$ ipython --no-banner

In [1]: import numpy as np

In [2]: np.set_printoptions(precision=4, suppress=True, linewidth=200)

In [3]: rng = np.random.default_rng(4346)

In [4]: W0 = (rng.random((5, 5)) < 0.3) + np.eye(5)

In [5]: W0 /= W0.sum(axis=1, keepdims=True)

In [6]: W0
Out[6]: 
array([[1.  , 0.  , 0.  , 0.  , 0.  ],
       [0.25, 0.25, 0.25, 0.  , 0.25],
       [0.  , 0.  , 1.  , 0.  , 0.  ],
       [0.  , 0.  , 0.  , 1.  , 0.  ],
       [0.  , 0.  , 0.  , 0.  , 1.  ]])

In [7]: W0 @ np.ones(5)
Out[7]: array([1., 1., 1., 1., 1.])

In [8]: np.linalg.matrix_power(W0, 2)
Out[8]: 
array([[1.    , 0.    , 0.    , 0.    , 0.    ],
       [0.3125, 0.0625, 0.3125, 0.    , 0.3125],
       [0.    , 0.    , 1.    , 0.    , 0.    ],
       [0.    , 0.    , 0.    , 1.    , 0.    ],
       [0.    , 0.    , 0.    , 0.    , 1.    ]])

In [9]: np.sort(np.abs(np.linalg.eigvals(W0)))[::-1]
Out[9]: array([1.  , 1.  , 1.  , 1.  , 0.25])

In [10]: pr = np.eye(5)[2]

In [11]: for _ in range(7):
    ...:     pr = pr @ W0
    ...:     print(pr.round(4))
    ...: 
[0. 0. 1. 0. 0.]
[0. 0. 1. 0. 0.]
[0. 0. 1. 0. 0.]
[0. 0. 1. 0. 0.]
[0. 0. 1. 0. 0.]
[0. 0. 1. 0. 0.]
[0. 0. 1. 0. 0.]

In [12]: r0 = np.array([5, 0])

In [13]: np.cross(W0[2, :3], W0[4, :3])
Out[13]: array([0., 0., 0.])

In [14]: np.polyval(r0, W0[2])
Out[14]: array([0., 0., 5., 0., 0.])

In [15]: np.correlate(W0[2], W0[4], "full")
Out[15]: array([0., 0., 1., 0., 0., 0., 0., 0., 0.])

In [16]: mat = np.array([[1, -1, 1], [1, 0, 0], [1, 1, 1]])

In [17]: mat
Out[17]: 
array([[ 1, -1,  1],
       [ 1,  0,  0],
       [ 1,  1,  1]])

In [18]: A2 = np.array([[-2, -2, 0], [1, -3, 1]])

In [19]: C = np.kron(A2, mat)

In [20]: C
Out[20]: 
array([[-2,  2, -2, -2,  2, -2,  0,  0,  0],
       [-2,  0,  0, -2,  0,  0,  0,  0,  0],
       [-2, -2, -2, -2, -2, -2,  0,  0,  0],
       [ 1, -1,  1, -3,  3, -3,  1, -1,  1],
       [ 1,  0,  0, -3,  0,  0,  1,  0,  0],
       [ 1,  1,  1, -3, -3, -3,  1,  1,  1]])

In [21]: np.round(np.linalg.norm(C, 2), 4), np.round(np.linalg.norm(A2, 2) * np.linalg.norm(mat, 2), 4)
Out[21]: (np.float64(7.926), np.float64(7.926))

In [22]: F = np.load("dump.npy")

In [23]: F
Out[23]: 
array([[80.4427, 60.5264, -0.5709, 21.6595],
       [80.5159, 60.2917,  0.3904, 22.0986],
       [80.0259, 61.044 , -0.9095, 18.8811],
       [79.3323, 60.6645,  0.915 , 20.9077],
       [79.9689, 60.6087, -0.8562, 20.7865],
       [80.7562, 58.1924, -1.022 , 20.5516],
       [81.2544, 59.5022,  0.7529, 19.8043],
       [78.3921, 59.4739, -0.4157, 20.1697],
       [79.9547, 60.1652, -0.0066, 19.4335],
       [78.2418, 61.2418,  0.9167, 19.6229],
       [80.3948, 58.1888, -1.252 , 18.3956],
       [78.8371, 58.6218,  1.387 , 20.7817],
       [80.0253, 59.7537,  0.2308, 21.0775],
       [80.3937, 58.8558,  0.039 , 20.3718],
       [79.1204, 61.4047,  1.0435, 20.1212],
       [80.7243, 59.5151, -2.0722, 20.7422],
       [80.1059, 60.0472, -0.5736, 22.4334],
       [80.3888, 58.9263, -0.324 , 19.2614],
       [78.6111, 59.0372,  0.2378, 19.4807],
       [79.1617, 61.1078, -0.0677, 20.3688],
       [80.202 , 60.5825,  0.4749, 21.0425],
       [78.7259, 60.0938, -1.1934, 21.2105],
       [81.8922, 59.5954,  0.9834, 17.9942],
       [78.5118, 60.0129, -0.0378, 18.5352],
       [81.4143, 60.6733, -0.5792, 20.6859]])

In [24]: np.unravel_index(np.abs(F).argmax(), F.shape)
Out[24]: (np.int64(22), np.int64(0))

In [25]: np.linalg.svd(F, compute_uv=False)
Out[25]: array([509.546 ,   5.6857,   5.0801,   3.7509])

In [26]: F.sum(axis=0)
Out[26]: array([1997.3942, 1498.1271,   -2.5094,  506.418 ])

In [27]: np.count_nonzero(F)
Out[27]: np.int64(100)

In [28]: X = np.load("mat.npy")

In [29]: X
Out[29]: 
array([[ 0.06,  0.06,  0.26,  0.04, -0.04],
       [ 0.45,  0.45,  1.95,  0.3 , -0.3 ],
       [ 0.36,  0.36,  1.56,  0.24, -0.24]])

In [30]: rank = np.linalg.matrix_rank(X)

In [31]: rank
Out[31]: np.int64(1)

In [32]: null = np.linalg.svd(X)[2][rank:].T

In [33]: [int(np.linalg.matrix_rank(X[:, :j + 1])) for j in range(5)]
Out[33]: [1, 1, 1, 1, 1]

In [34]: [int(np.linalg.matrix_rank(np.delete(X, i, axis=0))) for i in range(3)]
Out[34]: [1, 1, 1]

In [35]: np.allclose(X @ null, 0)
Out[35]: True

In [36]: null @ null.T
Out[36]: 
array([[ 0.9538, -0.0462, -0.2   , -0.0308,  0.0308],
       [-0.0462,  0.9538, -0.2   , -0.0308,  0.0308],
       [-0.2   , -0.2   ,  0.1333, -0.1333,  0.1333],
       [-0.0308, -0.0308, -0.1333,  0.9795,  0.0205],
       [ 0.0308,  0.0308,  0.1333,  0.0205,  0.9795]])

In [37]: left, sig, Vh = np.linalg.svd(X)

In [38]: np.argmax(sig[:-1] / (sig[1:] + 1e-6)) + 1
Out[38]: np.int64(1)

In [39]: sig.round(4) + 0
Out[39]: array([2.6969, 0.    , 0.    ])

In [40]: A2 = left[:, :1] @ np.diag(sig[:1]) @ Vh[:1]

In [41]: np.linalg.matrix_rank(X, rtol=0.05)
Out[41]: np.int64(1)

In [42]: np.linalg.matrix_rank(A2)
Out[42]: np.int64(1)

In [43]: x = np.array([-1, 2, -9, 4, 1])

In [44]: (X @ x).argmax()
Out[44]: np.int64(0)

In [45]: X @ (2 * x)
Out[45]: array([ -4.32, -32.4 , -25.92])

In [46]: X * x
Out[46]: 
array([[ -0.06,   0.12,  -2.34,   0.16,  -0.04],
       [ -0.45,   0.9 , -17.55,   1.2 ,  -0.3 ],
       [ -0.36,   0.72, -14.04,   0.96,  -0.24]])

In [47]: (X * x).sum(axis=1)
Out[47]: array([ -2.16, -16.2 , -12.96])

In [48]: left, sig, Vh = np.linalg.svd(X)

In [49]: evecs = Vh[:(sig > 1e-8).sum()]

In [50]: x = X[0] + -2 * X[1] + rng.integers(2) * np.eye(5)[1]

In [51]: x
Out[51]: array([-0.84, -0.84, -3.64, -0.56,  0.56])

In [52]: np.round(np.linalg.norm(x - evecs.T @ evecs @ x), 4)
Out[52]: np.float64(0.0)

In [53]: np.allclose(evecs.T @ evecs @ x, x)
Out[53]: True

In [54]: np.linalg.matrix_rank(np.vstack([X, x]))
Out[54]: np.int64(1)

In [55]: E = np.array([[-2, -2, -2, -2, -2],
    ...:     [-2, -4, -4, -4, -4],
    ...:     [-2, -4, -6, -6, -6],
    ...:     [-2, -4, -6, -8, -8],
    ...:     [-2, -4, -6, -8, -10]])

In [56]: A2 = E + rng.integers(-2, 3, (5, 1)) @ rng.integers(-2, 3, (1, 5))

In [57]: A2
Out[57]: 
array([[ -4,  -2,  -2,   2,   2],
       [  0,  -4,  -4,  -8,  -8],
       [ -2,  -4,  -6,  -6,  -6],
       [  0,  -4,  -6, -12, -12],
       [ -4,  -4,  -6,  -4,  -6]])

In [58]: np.round(np.linalg.svd(A2 - E, compute_uv=False), 4) + 0
Out[58]: array([12.,  0.,  0.,  0.,  0.])

In [59]: np.linalg.matrix_rank(A2 - E, tol=1e-8)
Out[59]: np.int64(1)

In [60]: np.round(np.linalg.eigvalsh(E).min(), 4)
Out[60]: np.float64(-24.6871)

In [61]: [round(float(np.linalg.det(E[:i, :i])), 2) + 0 for i in range(1, 6)]
Out[61]: [-2.0, 4.0, -8.0, 16.0, -32.0]

In [62]: np.all(np.linalg.eigvalsh(E) > 0)
Out[62]: np.False_

In [63]: evals, evecs = np.linalg.eig(E)

In [64]: np.sort(np.linalg.eigvals(E @ E))
Out[64]: array([  0.295 ,   0.4992,   1.3594,   8.3948, 609.4517])

In [65]: np.round(E @ evecs[:, 0] - evals[0] * evecs[:, 0], 4) + 0
Out[65]: array([0., 0., 0., 0., 0.])

In [66]: m1 = np.loadtxt("test8.csv", delimiter=",")

In [67]: m1
Out[67]: 
array([[  6.7618,  -0.7007,  17.3481,  -0.0553],
       [  7.8912,  -0.2667, -42.2959,  -0.217 ],
       [ -3.3927,   0.3002, -29.6595,  -0.1697],
       [  1.0161,   0.5854,  11.5816,   0.2831],
       [ -2.6702,   2.0755,  24.9029,  -0.0045],
       [ -1.8359,  -1.0632, -17.4841,   0.2162],
       [ -0.1759,  -0.6118,  -6.8331,   0.0838],
       [ -5.6336,  -0.7598, -49.9731,   0.0926],
       [  3.8147,   0.1301,   1.0196,  -0.0759],
       [  1.8857,   0.1046,   4.3342,   0.0795],
       [ -3.4538,   0.291 , -36.7295,   0.0908],
       [  2.5111,   0.144 ,  30.0155,   0.2363],
       [ -2.8406,   0.7078,  -7.6755,  -0.0001],
       [  3.0584,   0.022 , -15.6477,  -0.1732],
       [  0.3948,   1.012 , -17.6377,   0.1017]])

In [68]: cen = m1 - m1.mean(axis=0)

In [69]: left, sig, Vh = np.linalg.svd(cen, full_matrices=False)

In [70]: np.searchsorted(np.cumsum(sig ** 2) / (sig ** 2).sum(), 0.9) + 1
Out[70]: np.int64(1)

In [71]: Vh[0] * np.sign(Vh[0, np.abs(Vh[0]).argmax()])
Out[71]: array([0.0485, 0.0118, 0.9988, 0.002 ])

In [72]: np.abs(left[:, 0]).argmax()
Out[72]: np.int64(7)

In [73]: np.round(sig ** 2 / (sig ** 2).sum(), 4) + 0
Out[73]: array([0.9761, 0.023 , 0.0008, 0.    ])

In [74]: np.abs(Vh[0]).argmax()
Out[74]: np.int64(2)
